>>> import numpy as np
>>> import numpy.linalg as la
>>> np.set_printoptions(suppress=True, linewidth=140)
>>> m1 = np.load("arr.npy")
>>> m1.round(1) + 0
array([[ 0.9,  0. ,  0.5],
       [ 0. ,  1. ,  0.2],
       [ 0.5,  0.2, -0.8]])
>>> # orthonormal columns
>>> np.round(la.eigvalsh(m1).min(), 1)
np.float64(-1.0)
>>> np.all(la.eigvalsh(m1) > 0)
np.False_
>>> Q = m1.astype(float).copy()
>>> for j in range(3):
...     Q[:, j] -= Q[:, :j] @ (Q[:, :j].T @ Q[:, j])
...     Q[:, j] /= la.norm(Q[:, j])
... 
>>> np.round(Q.T @ Q, 1) + 0
array([[1., 0., 0.],
       [0., 1., 0.],
       [0., 0., 1.]])
>>> np.round(Q.T @ m1, 1) + 0
array([[1., 0., 0.],
       [0., 1., 0.],
       [0., 0., 1.]])
>>> ev, evecs = la.eigh(m1)
>>> print(round(float(ev.sum()), 1), np.trace(m1))
1.0 1.0
>>> np.round(la.eigvalsh(m1 + 2 * np.eye(3)), 1)
array([1., 3., 3.])
>>> np.round(evecs.T @ evecs, 1) + 0
array([[1., 0., 0.],
       [0., 1., 0.],
       [0., 0., 1.]])
>>> np.round(evecs.T @ m1 @ evecs, 1) + 0
array([[-1.,  0.,  0.],
       [ 0.,  1.,  0.],
       [ 0.,  0.,  1.]])
>>> np.round(evecs @ np.diag(ev) @ evecs.T, 1) + 0
array([[ 0.9,  0. ,  0.5],
       [ 0. ,  1. ,  0.2],
       [ 0.5,  0.2, -0.8]])
>>> def softmax(z):
...     e = np.exp(z - z.max(axis=-1, keepdims=True))
...     return e / e.sum(axis=-1, keepdims=True)
... 
>>> np.round(softmax(m1[1]), 1)
array([0.2, 0.6, 0.2])
>>> print(np.round(softmax(10 * m1[1]), 1) + 0)
[0. 1. 0.]
>>> np.round(softmax(m1).sum(axis=1), 1)
array([1., 1., 1.])
>>> S = m1 @ m1.T / np.sqrt(3)
>>> np.round(softmax(S)[1] @ m1, 1) + 0
array([0.3, 0.5, 0. ])
>>> M = np.load("block1.npy")
>>> M
array([[-2,  2,  0,  0],
       [-2, -3,  0,  0],
       [ 0,  0, -2,  2],
       [ 0,  0, -2, -3]])
>>> np.round(softmax(M[0] + -2), 1) + 0
array([0. , 0.8, 0.1, 0.1])
>>> np.round(softmax(10 * M[0]), 1) + 0
array([0., 1., 0., 0.])
>>> print(np.round(softmax(M[0]), 1) + 0)
[0.  0.8 0.1 0.1]
>>> S = M @ M.T / np.sqrt(4)
>>> print(np.round(softmax(S + np.triu(np.full(S.shape, -np.inf), 1)), 1) + 0)
[[1. 0. 0. 0.]
 [0. 1. 0. 0.]
 [0. 0. 1. 0.]
 [0. 0. 0. 1.]]
>>> softmax(S).round(6).argmax(axis=1)
array([0, 1, 2, 3])
>>> np.round(softmax(S), 1) + 0
array([[1., 0., 0., 0.],
       [0., 1., 0., 0.],
       [0., 0., 1., 0.],
       [0., 0., 0., 1.]])
>>> np.allclose(M, M.T)
False
>>> print(np.round(np.sort(np.abs(la.eigvals(M))), 1))
[3.2 3.2 3.2 3.2]
>>> np.allclose(M @ M.T, M.T @ M)
False
>>> (M + M.T) / 2
array([[-2.,  0.,  0.,  0.],
       [ 0., -3.,  0.,  0.],
       [ 0.,  0., -2.,  0.],
       [ 0.,  0.,  0., -3.]])
>>> (la.matrix_power((M != 0) + (M.T != 0) + np.eye(4), 4) > 0).astype(int)
array([[1, 1, 0, 0],
       [1, 1, 0, 0],
       [0, 0, 1, 1],
       [0, 0, 1, 1]])
>>> M @ M
array([[  0, -10,   0,   0],
       [ 10,   5,   0,   0],
       [  0,   0,   0, -10],
       [  0,   0,  10,   5]])
>>> np.flatnonzero(la.matrix_power((M != 0) + (M.T != 0) + np.eye(4), 4)[1])
array([0, 1])
>>> (M != 0).astype(int)
array([[1, 1, 0, 0],
       [1, 1, 0, 0],
       [0, 0, 1, 1],
       [0, 0, 1, 1]])
>>> f = np.array([7, 6, 3, -3])
>>> A2 = M + np.outer(f, np.eye(4)[1])
>>> la.matrix_rank(la.inv(A2) - la.inv(M), tol=1e-8)
np.int64(1)
>>> print(round(float(la.det(A2) / la.det(M)), 1), round(1 + la.solve(M, f)[1], 1))
1.2 1.2
>>> print(la.matrix_rank(A2 - M))
1
>>> arr = np.load("data.npy")
>>> arr
array([[-0.1, -0.4, -0.8, -0.2],
       [ 0.9,  0.2, -1. ,  2.5],
       [-0.6,  0.1,  0.3,  1.3],
       [ 0.6,  1.5,  0.4,  0.1]])
>>> arr.reshape(-1, 2)
array([[-0.1, -0.4],
       [-0.8, -0.2],
       [ 0.9,  0.2],
       [-1. ,  2.5],
       [-0.6,  0.1],
       [ 0.3,  1.3],
       [ 0.6,  1.5],
       [ 0.4,  0.1]])
>>> arr.reshape(2, -1)
array([[-0.1, -0.4, -0.8, -0.2,  0.9,  0.2, -1. ,  2.5],
       [-0.6,  0.1,  0.3,  1.3,  0.6,  1.5,  0.4,  0.1]])
>>> arr.reshape(4, 5)
Traceback (most recent call last):
  File "<python-input-50>", line 1, in <module>
    arr.reshape(4, 5)
    ~~~~~~~~~~~^^^^^^
ValueError: cannot reshape array of size 16 into shape (4,5)
>>> T = arr.reshape(4, 2, -1)
>>> np.round(T.sum(axis=1), 1)
array([[-0.9, -0.6],
       [-0.1,  2.7],
       [-0.3,  1.4],
       [ 1. ,  1.6]])
>>> T.transpose(1, 0, 2)
array([[[-0.1, -0.4],
        [ 0.9,  0.2],
        [-0.6,  0.1],
        [ 0.6,  1.5]],

       [[-0.8, -0.2],
        [-1. ,  2.5],
        [ 0.3,  1.3],
        [ 0.4,  0.1]]])
>>> T[:, 0]
array([[-0.1, -0.4],
       [ 0.9,  0.2],
       [-0.6,  0.1],
       [ 0.6,  1.5]])
>>> np.einsum("ihd,jhd->hij", T, T).shape
(2, 4, 4)
>>> feats = np.array([[1.1, 0.5, -1.0],
...     [-0.7, 0.8, 0.4],
...     [0.4, -1.0, 0.4],
...     [0.3, 0.6, -1.0],
...     [1.5, 1.7, 1.0],
...     [-1.7, -0.8, 1.2],
...     [1.2, -0.4, 0.1],
...     [-0.6, 0.3, 2.3],
...     [0.4, -0.5, 0.4],
...     [1.3, 2.0, 0.7],
...     [-1.2, -0.5, -0.9],
...     [0.0, -2.0, 0.1],
...     [0.3, 0.6, -2.4],
...     [0.2, 2.6, 0.2],
...     [-1.9, 1.8, 0.2],
...     [-1.4, 1.8, -0.1],
...     [0.0, -0.1, 1.5],
...     [-1.6, 1.5, -1.1],
...     [-1.7, -0.1, 0.2],
...     [0.4, -2.1, -1.3],
...     [-0.3, 1.0, 0.0],
...     [-0.7, -0.1, 0.9],
...     [0.3, -0.1, -2.0],
...     [-0.3, 0.1, 0.0],
...     [0.1, -1.1, 1.1],
...     [-0.7, -0.5, 0.1],
...     [-1.8, -1.4, 1.5]])
>>> feats[17] *= 20
>>> feats
array([[  1.1,   0.5,  -1. ],
       [ -0.7,   0.8,   0.4],
       [  0.4,  -1. ,   0.4],
       [  0.3,   0.6,  -1. ],
       [  1.5,   1.7,   1. ],
       [ -1.7,  -0.8,   1.2],
       [  1.2,  -0.4,   0.1],
       [ -0.6,   0.3,   2.3],
       [  0.4,  -0.5,   0.4],
       [  1.3,   2. ,   0.7],
       [ -1.2,  -0.5,  -0.9],
       [  0. ,  -2. ,   0.1],
       [  0.3,   0.6,  -2.4],
       [  0.2,   2.6,   0.2],
       [ -1.9,   1.8,   0.2],
       [ -1.4,   1.8,  -0.1],
       [  0. ,  -0.1,   1.5],
       [-32. ,  30. , -22. ],
       [ -1.7,  -0.1,   0.2],
       [  0.4,  -2.1,  -1.3],
       [ -0.3,   1. ,   0. ],
       [ -0.7,  -0.1,   0.9],
       [  0.3,  -0.1,  -2. ],
       [ -0.3,   0.1,   0. ],
       [  0.1,  -1.1,   1.1],
       [ -0.7,  -0.5,   0.1],
       [ -1.8,  -1.4,   1.5]])
>>> # row 17 is much longer than the rest
>>> ev, evecs = la.eig(m1)
>>> np.round(np.prod(ev), 1)
np.float64(-1.0)
>>> np.round(np.sort(la.eigvals(m1 @ m1)), 1)
array([1., 1., 1.])
>>> ev.round(1)
array([ 1., -1.,  1.])
>>> x = np.array([8, 8, 7])
>>> rhs = feats @ x
>>> try:
...     la.solve(feats, rhs)
... except la.LinAlgError as e:
...     print(repr(e))
... 
LinAlgError('Last 2 dimensions of the array must be square')
>>> np.round(la.lstsq(feats, rhs)[0], 1)
array([8., 8., 7.])
>>> np.round(la.solve(feats.T @ feats, feats.T @ rhs), 1)
array([8., 8., 7.])
>>> rng = np.random.default_rng(266)
>>> rhs = rhs + 0.1 * rng.normal(size=27)
>>> rhs.round(1)
array([   5.9,    3.5,   -2. ,    0.2,   32.5,  -11.7,    7. ,   13.5,    2.1,   31.4,  -19.8,  -15.2,   -9.7,   23.8,    0.7,    2.6,
          9.7, -170. ,  -13. ,  -22.6,    5.5,   -0.1,  -12.4,   -1.7,   -0.4,   -8.8,  -15. ])
>>> b, *_ = la.lstsq(feats, rhs)
>>> b.round(1)
array([8., 8., 7.])
>>> b.round()
array([8., 8., 7.])
>>> [round(float(la.norm(la.solve(feats.T @ feats + lam * np.eye(3), feats.T @ rhs))), 2) for lam in (0, 1, 10, 100)]
[13.29, 12.92, 10.41, 4.57]
>>> W0 = np.load("dump.npy")
>>> W0
array([[ 3.,  0.,  0.,  0.],
       [ 0., 12.,  9.,  3.],
       [ 0.,  9., 12.,  3.],
       [ 0.,  3.,  3.,  4.]])
>>> # equal to its transpose
>>> L = la.cholesky(W0)
>>> np.round(L @ L.T, 1)
array([[ 3.,  0.,  0.,  0.],
       [ 0., 12.,  9.,  3.],
       [ 0.,  9., 12.,  3.],
       [ 0.,  3.,  3.,  4.]])
>>> print(np.round(np.diag(L) ** 2, 1))
[ 3.  12.   5.2  3.1]
>>> np.round(W0 / np.sqrt(np.outer(np.diag(W0), np.diag(W0))), 1)
array([[1. , 0. , 0. , 0. ],
       [0. , 1. , 0.8, 0.4],
       [0. , 0.8, 1. , 0.4],
       [0. , 0.4, 0.4, 1. ]])
>>> A2 = W0[0, 0] * W0[1:] - np.outer(W0[1:, 0], W0[0])
>>> A2
array([[ 0., 36., 27.,  9.],
       [ 0., 27., 36.,  9.],
       [ 0.,  9.,  9., 12.]])
>>> la.matrix_rank(A2), la.matrix_rank(W0)
(np.int64(3), np.int64(4))
>>> W0[:, 0] / W0[0, 0]
array([1., 0., 0., 0.])
>>> idx = rng.integers(0, 3, 3)
>>> K = np.array([[-1, 0, 3], [1, 2, 3], [1, -1, 1]]) * (idx[:, None] == idx)
>>> K
array([[-1,  0,  0],
       [ 0,  2,  0],
       [ 0,  0,  1]])
>>> f = np.array([0, 3, 1, 2])
>>> A2 = W0 + np.outer(f, np.eye(4)[3])
>>> A2
array([[ 3.,  0.,  0.,  0.],
       [ 0., 12.,  9.,  6.],
       [ 0.,  9., 12.,  4.],
       [ 0.,  3.,  3.,  6.]])
>>> x = np.array([-2, -4, -1, -4])
>>> rhs = A2 @ x
>>> rhs
array([ -6., -81., -64., -39.])
>>> np.round(la.solve(A2.T, A2[1]), 1)
array([0., 1., 0., 0.])
>>> np.round(la.solve(A2, rhs), 1)
array([-2., -4., -1., -4.])
>>> ev, evecs = la.eigh(K)
>>> x = np.array([3, -6, 7])
>>> np.abs(K).sum(axis=1).max(), np.abs(ev).max()
(np.int64(2), np.float64(2.0))
>>> x @ K @ x
np.int64(112)
>>> (np.sign(evecs[:, -1].round(6)) == np.sign(evecs[0, -1].round(6))).astype(int)
array([1, 0, 1])
>>> np.round(la.svd(K, compute_uv=False), 1)
array([2., 1., 1.])
>>> np.round(la.pinv(K), 1)
array([[-1. ,  0. ,  0. ],
       [ 0. ,  0.5,  0. ],
       [ 0. ,  0. ,  1. ]])
>>> print(K.T @ K)
[[1 0 0]
 [0 4 0]
 [0 0 1]]
>>> np.round(la.norm(K, axis=0), 1)
array([1., 2., 1.])
>>> A = np.load("sample14.npy")
>>> A
array([[ 0,  0,  0],
       [ 0,  0,  0],
       [ 0, -1,  0],
       [-2,  1, -1],
       [-2,  2, -2],
       [ 0,  0,  0],
       [-2,  2, -1],
       [ 0, -1, -1],
       [ 0,  0,  0],
       [ 0, -1, -1],
       [-2,  2, -1],
       [-2,  1, -1],
       [-2,  1, -1],
       [-2,  2, -1],
       [ 0,  0,  0],
       [ 0,  0,  0],
       [ 0,  0,  0],
       [ 0, -1,  0]])
>>> idx = A[:, 2] > np.median(A[:, 2])
>>> f = A[idx].mean(axis=0) - A[~idx].mean(axis=0)
>>> ((A - A.mean(axis=0)) @ f > 0).astype(int)
array([1, 1, 1, 0, 0, 1, 0, 1, 1, 1, 0, 0, 0, 0, 1, 1, 1, 1])
>>> round((((A - A.mean(axis=0)) @ f > 0) == idx).mean(), 1)
np.float64(0.9)
>>> C2 = np.cov(A, rowvar=False)
>>> np.round(la.eigvalsh(C2)[::-1], 1)
array([2.3, 0.2, 0.1])
>>> C2.shape
(3, 3)
>>> np.median(A, axis=0)
array([ 0. ,  0. , -0.5])
>>> round(np.corrcoef(A[:, 1], A[:, 2])[0, 1], 1)
np.float64(-0.6)
>>> np.round(np.corrcoef(A.T), 1)
array([[ 1. , -0.9,  0.8],
       [-0.9,  1. , -0.6],
       [ 0.8, -0.6,  1. ]])
>>> np.round(np.polyfit(A[:, 1], A[:, 2], 1), 1)
array([-0.4, -0.4])
>>> C2.round(1)
array([[ 1. , -1. ,  0.5],
       [-1. ,  1.2, -0.4],
       [ 0.5, -0.4,  0.4]])
>>> Xs = (A - A.mean(axis=0)) / A.std(axis=0)
>>> np.argwhere(np.abs(Xs) > 2)
array([[4, 2]])
>>> b = la.lstsq(np.delete(Xs, 2, axis=1), Xs[:, 2])[0]
>>> np.abs(b).argmax()
np.int64(0)
>>> data = np.load("w.npy")
>>> data
array([[-2, -2, -3],
       [ 0,  1, -3],
       [ 1,  3,  0],
       [ 0, -3, -3]])
>>> x = np.array([-1, 2, 1])
>>> rhs = data @ x
>>> np.round(la.pinv(data) @ data, 1) + 0
array([[1., 0., 0.],
       [0., 1., 0.],
       [0., 0., 1.]])
>>> print(np.round(la.solve(data.T @ data, data.T @ rhs), 1))
[-1.  2.  1.]
>>> print(rhs)
[-5 -1  5 -9]
>>> rhs = rhs + 0.3 * rng.normal(size=4)
>>> rhs.round(1)
array([-5.2, -0.3,  4.7, -9.1])
>>> b, *_ = la.lstsq(data, rhs)
>>> np.round(data.T @ (rhs - data @ b), 1) + 0
array([0., 0., 0.])
